$ python -q
>>> import numpy as np
>>> import numpy.linalg as la
>>> np.set_printoptions(suppress=True, linewidth=100)
>>> A = np.array([[0, 0, 0], [0, -4, 0], [1, -3, -1]])
>>> print(la.matrix_power(A - np.diag(np.diag(A)), 3))
[[0 0 0]
 [0 0 0]
 [0 0 0]]
>>> print(la.matrix_rank(A - A[0, 0] * np.eye(3)))
2
>>> try:
...     la.inv(A)
... except la.LinAlgError as e:
...     print("failed:", e)
... 
failed: Singular matrix
>>> print(A @ A)
[[ 0  0  0]
 [ 0 16  0]
 [-1 15  1]]
>>> print(np.round(np.sort(la.eigvals(A)), 1))
[-4. -1.  0.]
>>> Uu, sigma, vt = la.svd(A, full_matrices=False)
>>> print(np.round(np.cumsum(sigma ** 2) / np.sum(sigma ** 2), 1))
[1. 1. 1.]
>>> print(sigma.round(1))
[5.1 1.1 0. ]
>>> print(Uu.shape, sigma.shape, vt.shape)
(3, 3) (3,) (3, 3)
>>> print(np.allclose(Uu * sigma @ vt, A))
True
>>> print(np.round(Uu.T @ Uu, 1) + 0)
[[1. 0. 0.]
 [0. 1. 0.]
 [0. 0. 1.]]
>>> print(np.round(vt @ vt.T, 1) + 0)
[[1. 0. 0.]
 [0. 1. 0.]
 [0. 0. 1.]]
>>> print(np.round(Uu.T @ A @ vt.T, 1) + 0)
[[5.1 0.  0. ]
 [0.  1.1 0. ]
 [0.  0.  0. ]]
>>> print(np.round(sigma / sigma[0], 1))
[1.  0.2 0. ]
>>> rk = la.matrix_rank(A)
>>> print(rk)
2
>>> null = la.svd(A)[2][rk:].T
>>> print(np.round(A @ null, 1) + 0)
[[0.]
 [0.]
 [0.]]
>>> print(np.allclose(A @ null, 0))
True
>>> print([int(la.matrix_rank(A[:i])) for i in range(1, len(A) + 1)])
[0, 1, 2]
>>> print(null.shape)
(3, 1)
>>> print(np.round(null @ null.T, 1) + 0)
[[0.5 0.  0.5]
 [0.  0.  0. ]
 [0.5 0.  0.5]]
>>> Uu, sigma, vt = la.svd(A)
>>> print(sigma.round(1))
[5.1 1.1 0. ]
>>> other = Uu[:, :2] @ np.diag(sigma[:2]) @ vt[:2]
>>> print(np.round(np.abs(A - other).max(), 1))
0.0
>>> print(round(la.norm(A - other, 2), 1), sigma[2])
0.0 0.0
>>> Uu, sigma, vt = la.svd(A)
>>> V = vt[:(sigma > 1e-8).sum()]
>>> rng = np.random.default_rng(8870)
>>> x0 = A[2] + -1 * A[1] + rng.integers(2) * np.eye(3)[2]
>>> print(x0)
[1. 1. 0.]
>>> print(np.round(V.T @ V, 1) + 0)
[[ 0.5  0.  -0.5]
 [ 0.   1.   0. ]
 [-0.5  0.   0.5]]
>>> print(np.round(np.diag(V.T @ V), 1))
[0.5 1.  0.5]
>>> print(la.matrix_rank(np.vstack([A, x0])))
3
>>> mat = np.loadtxt("arr.csv", delimiter=",")
>>> print(mat)
[[ 1.  0.  2.]
 [ 5.  0.  8.]
 [ 0.  2.  0.]
 [ 0.  3.  0.]
 [ 7.  0. 11.]
 [ 0.  3.  0.]
 [ 3.  0.  5.]
 [ 7.  0. 11.]
 [ 0.  2.  0.]
 [ 3.  0.  5.]
 [ 1.  0.  2.]
 [ 5.  0.  8.]
 [ 7.  0. 11.]
 [ 5.  0.  8.]
 [ 3.  0.  5.]
 [ 1.  0.  2.]
 [ 5.  0.  8.]
 [ 0.  1.  0.]
 [ 7.  0. 11.]
 [ 0.  3.  0.]
 [ 5.  0.  8.]
 [ 3.  0.  5.]
 [ 0.  1.  0.]
 [ 0.  1.  0.]]
>>> Xs = mat - mat.mean(axis=0)
>>> Uu, sigma, vt = la.svd(Xs, full_matrices=False)
>>> print(np.round(Xs.mean(axis=0), 1) + 0)
[0. 0. 0.]
>>> print(sigma.round(1))
[24.3  3.8  0.3]
>>> F = np.loadtxt("sample2.csv", delimiter=",")
>>> print(F)
[[1.  0.7 0.5]
 [0.7 1.  0.7]
 [0.5 0.7 1. ]]
>>> # symmetric
>>> P = np.triu(np.array([[0, -1, -3], [-1, -3, -3], [-1, 1, 0]]), 1) + np.eye(3)
>>> other = P @ F @ la.inv(P)
>>> print(la.matrix_rank(other))
3
>>> print(np.trace(other), np.trace(F))
3.0 3.0
>>> print(np.round(P @ F - F @ P, 1))
[[-2.2 -2.1  1.4]
 [-1.5 -1.4  2.1]
 [ 0.   0.5  3.6]]
>>> arr = rng.normal(size=(22, 3)) + 3 * np.array([0, 2, 3])
>>> print(arr.round(1))
[[-0.6  5.4  8.8]
 [ 0.6  4.5  7.9]
 [-2.4  7.   9.1]
 [ 0.8  6.8  8.2]
 [-0.9  7.   8.8]
 [ 1.4  6.9  8.8]
 [-0.2  6.  10.4]
 [ 0.4  5.7  8.8]
 [ 1.7  5.3  7.9]
 [-1.3  6.4  8.8]
 [-0.1  7.8  9.3]
 [ 0.5  3.1  8.4]
 [ 2.1  8.5  9.6]
 [-0.9  7.3  8. ]
 [ 0.3  4.8  7.1]
 [-1.3  5.8  9.6]
 [ 0.5  6.   9.7]
 [-0.8  5.6  9.9]
 [ 0.8  7.3  8.8]
 [ 0.4  6.5  7.2]
 [ 0.6  5.3 10.6]
 [-0.5  4.6  9.8]]
>>> d = la.norm(arr[:, None] - arr[None], axis=-1)
>>> print(np.round(la.norm(arr, axis=1), 1))
[10.4  9.1 11.7 10.7 11.3 11.3 12.  10.5  9.7 10.9 12.1  8.9 13.  10.9  8.5 11.3 11.4 11.4 11.5
  9.7 11.9 10.9]
>>> print(la.matrix_rank(d ** 2))
5
>>> print(d[5].round(1))
[2.5 2.7 3.8 0.8 2.3 0.  2.5 1.6 1.8 2.7 1.8 3.9 1.9 2.5 3.  3.  1.5 2.8 0.7 1.9 2.5 3.1]
>>> print(np.flatnonzero(d[5] < d.mean() / 2))
[ 3  5 18]
>>> print(d[5].round(6).argsort(kind="stable")[:4])
[ 5 18  3 16]
